$ python3 -q
>>> import numpy as np
>>> np.set_printoptions(precision=2, suppress=True, linewidth=140, sign=" ")
>>> m1 = np.load("test15.npy")
>>> print(m1)
[[  5.05   4.96 -25.05 -44.95]
 [  4.95   5.06 -25.06 -44.89]
 [ -2.94  -3.06  14.98  27.01]
 [ -1.97  -1.96  10.03  18.01]
 [ -4.97  -4.97  24.99  44.99]]
>>> W1 = np.array([[-3, 0, 3, -3, -2],
...     [1, -3, 2, 2, -3],
...     [-1, -1, -1, -2, -2],
...     [3, -1, -2, -2, -3]])
>>> b = np.array([-2, 1, -1, 1, -1])
>>> act = np.maximum(m1 @ W1 + b, 0)
>>> print((act > 0).mean(axis=0))
[ 0.6  0.4  0.4  0.4  0.4]
>>> print(np.linalg.matrix_rank(act))
3
>>> W2 = np.array([[0, 3], [0, 3], [2, 2], [3, 3], [3, 0]])
>>> print(W1 @ W2)
[[ -9 -12]
 [  1   4]
 [-14 -14]
 [-19  -4]]
>>> print(round(float(np.linalg.norm(m1, "nuc")), 2))
97.72
>>> print(np.linalg.norm(m1, axis=1))
[ 51.94  51.9   31.18  20.8   51.94]
>>> print(np.linalg.norm(m1, axis=0))
[  9.34   9.39  46.96  84.34]
>>> print(round(np.linalg.norm(m1, 2), 2))
97.44
>>> print(round(float(np.linalg.norm(m1) ** 2 / np.linalg.norm(m1, 2) ** 2), 2))
1.0
>>> print(round(float(m1[3] @ m1[4]), 2))
1080.45
>>> print(np.linalg.norm(m1, axis=1).argmax())
0
>>> t3 = np.stack([m1, 2 * m1, m1[::-1]])
>>> print(np.linalg.norm(t3, axis=(1, 2)))
[  97.44  194.87   97.44]
>>> print((t3 @ m1.T).shape)
(3, 5, 5)
>>> print(np.linalg.matrix_rank(t3.reshape(3, -1)))
2
>>> print(np.linalg.matrix_rank(t3))
[ 4  4  4]
>>> print(np.einsum("bij,cij->bc", t3, t3))
[[  9493.96  18987.93  -6583.13]
 [ 18987.93  37975.86 -13166.26]
 [ -6583.13 -13166.26   9493.96]]
>>> vec = np.array([9, 4, 3, 1])
>>> print(np.sign((m1 @ vec).round(6)))
[-1. -1.  1.  1.  1.]
>>> print(m1 @ np.eye(4)[0])
[ 5.05  4.95 -2.94 -1.97 -4.97]
>>> print(m1 @ (2 * vec))
[-109.62 -110.56   66.5    45.06  110.7 ]
>>> print(np.einsum("ij,j->i", m1, vec))
[-54.81 -55.28  33.25  22.53  55.35]
>>> def softmax(z):
...     e = np.exp(z - z.max(axis=-1, keepdims=True))
...     return e / e.sum(axis=-1, keepdims=True)
... 
>>> print(np.round(softmax(m1[3] + 3), 2) + 0)
[ 0.  0.  0.  1.]
>>> print(np.round(softmax(m1[3]), 2) + 0)
[ 0.  0.  0.  1.]
>>> att = m1 @ m1.T / np.sqrt(4)
>>> print(np.round(softmax(att + np.triu(np.full(att.shape, -np.inf), 1)), 2) + 0)
[[ 1.    0.    0.    0.    0.  ]
 [ 0.77  0.23  0.    0.    0.  ]
 [ 0.    0.    1.    0.    0.  ]
 [ 0.    0.    1.    0.    0.  ]
 [ 0.    0.    0.    0.    1.  ]]
>>> print(np.round(softmax(att), 2) + 0)
[[ 0.77  0.23  0.    0.    0.  ]
 [ 0.77  0.23  0.    0.    0.  ]
 [ 0.    0.    0.    0.    1.  ]
 [ 0.    0.    0.    0.    1.  ]
 [ 0.    0.    0.    0.    1.  ]]
>>> mat = np.array([[26, 1, 0, -2, 2, -2, 0, -2],
...     [0, 18, -2, -3, -3, -2, 1, 3],
...     [2, 3, 14, -1, -2, -1, 2, -3],
...     [-1, 1, 1, 26, -2, 2, -1, -3],
...     [2, -2, 3, -3, 22, -1, 2, 1],
...     [-1, -2, 2, -3, 2, 17, 0, -1],
...     [0, 2, -3, 3, -3, -2, -3, 1],
...     [0, -3, 3, 2, -3, 1, 3, 23]])
>>> rng = np.random.default_rng(58766)
>>> lab = rng.permutation(8)
>>> other = mat[:, lab] * rng.choice([-1, 1], 8)
>>> print(other)
[[  2  -1   2   0   0   2 -26   2]
 [ -3 -18   3  -1  -2  -3   0   2]
 [  3  -3   1  -2  14  -2  -2   1]
 [  3  -1 -26   1   1  -2   1  -2]
 [ -1   2   3  -2   3  22  -2   1]
 [  1   2   3   0   2   2   1 -17]
 [ -1  -2  -3   3  -3  -3   0   2]
 [-23   3  -2  -3   3  -3   0  -1]]
>>> Uu, _, Vh = np.linalg.svd(mat.T @ other)
>>> print(np.round(np.linalg.lstsq(mat, other)[0], 2) + 0)
[[ 0.  0.  0.  0.  0.  0. -1.  0.]
 [ 0. -1.  0.  0.  0.  0.  0.  0.]
 [ 0.  0.  0.  0.  1.  0.  0.  0.]
 [ 0.  0. -1.  0.  0.  0.  0.  0.]
 [ 0.  0.  0.  0.  0.  1.  0.  0.]
 [ 0.  0.  0.  0.  0.  0.  0. -1.]
 [ 0.  0.  0. -1.  0.  0.  0.  0.]
 [-1.  0.  0.  0.  0.  0.  0.  0.]]
>>> print(lab)
[ 7  1  3  6  2  4  0  5]
>>> print(np.round(softmax(other[3] + -3), 2) + 0)
[ 0.7   0.01  0.    0.09  0.09  0.    0.09  0.  ]
>>> print(np.round(softmax(other[3]), 2) + 0)
[ 0.7   0.01  0.    0.09  0.09  0.    0.09  0.  ]
>>> att = other @ other.T / np.sqrt(8)
>>> print(np.round(softmax(att), 2) + 0)
[[ 1.  0.  0.  0.  0.  0.  0.  0.]
 [ 0.  1.  0.  0.  0.  0.  0.  0.]
 [ 0.  0.  1.  0.  0.  0.  0.  0.]
 [ 0.  0.  0.  1.  0.  0.  0.  0.]
 [ 0.  0.  0.  0.  1.  0.  0.  0.]
 [ 0.  0.  0.  0.  0.  1.  0.  0.]
 [ 0.  0.  0.  1.  0.  0.  0.  0.]
 [ 0.  0.  0.  0.  0.  0.  0.  1.]]
>>> print(softmax(att)[3] @ other)
[  3.  -1. -26.   1.   1.  -2.   1.  -2.]
>>> print(np.round(softmax(att + np.triu(np.full(att.shape, -np.inf), 1)), 2) + 0)
[[ 1.  0.  0.  0.  0.  0.  0.  0.]
 [ 0.  1.  0.  0.  0.  0.  0.  0.]
 [ 0.  0.  1.  0.  0.  0.  0.  0.]
 [ 0.  0.  0.  1.  0.  0.  0.  0.]
 [ 0.  0.  0.  0.  1.  0.  0.  0.]
 [ 0.  0.  0.  0.  0.  1.  0.  0.]
 [ 0.  0.  0.  1.  0.  0.  0.  0.]
 [ 0.  0.  0.  0.  0.  0.  0.  1.]]
>>> W0 = np.load("out3.npy")
>>> print(W0)
[[  5   6   7   8   9  10  11]
 [ 12  13  14  15  16  17  18]
 [ 19  20  21  22  23  24  25]
 [ 26  27  28  29  30  31  32]
 [ 33  34  35  36  37  38  39]]
>>> print(round(np.linalg.norm(W0, 2) / np.linalg.norm(W0), 2))
1.0
>>> print(np.linalg.cond(W0) > 100)
True
>>> r0 = np.array([-2, 2, 5, 1, 4, -2, -5, -2, -3, 1, 5, 0])
>>> v = np.array([-1, -8, 0, 3, 7])
>>> F = np.outer(r0, v)
>>> print(F)
[[  2  16   0  -6 -14]
 [ -2 -16   0   6  14]
 [ -5 -40   0  15  35]
 [ -1  -8   0   3   7]
 [ -4 -32   0  12  28]
 [  2  16   0  -6 -14]
 [  5  40   0 -15 -35]
 [  2  16   0  -6 -14]
 [  3  24   0  -9 -21]
 [ -1  -8   0   3   7]
 [ -5 -40   0  15  35]
 [  0   0   0   0   0]]
>>> print(round(float(np.linalg.norm(F, 2) / np.linalg.norm(F)), 2))
1.0
>>> print(np.linalg.matrix_rank(F, rtol=0.1))
1
>>> Uu, sigma, Vh = np.linalg.svd(F)
>>> V = Vh[:(sigma > 1e-8).sum()]
>>> vec = F[9] + -3 * F[8] + rng.integers(2) * np.eye(5)[0]
>>> print(vec)
[ -9. -80.   0.  30.  70.]
>>> print(np.diag(V.T @ V))
[ 0.01  0.52  0.    0.07  0.4 ]
>>> print(np.linalg.matrix_rank(np.vstack([F, vec])))
2
>>> print(np.allclose(V.T @ V @ vec, vec))
False
>>> data = np.loadtxt("a.csv", delimiter=",")
>>> print(data)
[[ 0.64  0.2   0.06  0.39 -0.19]
 [ 0.2   0.52  0.38 -0.02  0.26]
 [ 0.06  0.38  0.54 -0.29 -0.14]
 [ 0.39 -0.02 -0.29  0.47  0.12]
 [-0.19  0.26 -0.14  0.12  0.83]]
>>> w, V = np.linalg.eigh(data)
>>> vec = np.array([1, 0, -2, -1, -1])
>>> print(V * np.abs(w) @ V.T)
[[ 0.64  0.2   0.06  0.39 -0.19]
 [ 0.2   0.52  0.38 -0.02  0.26]
 [ 0.06  0.38  0.54 -0.29 -0.14]
 [ 0.39 -0.02 -0.29  0.47  0.12]
 [-0.19  0.26 -0.14  0.12  0.83]]
>>> print(np.round(vec @ data @ vec, 2))
1.95
>>> print(np.round(np.linalg.eigvalsh(data[1:, 1:]), 2) + 0)
[ 0.    0.36  1.    1.  ]
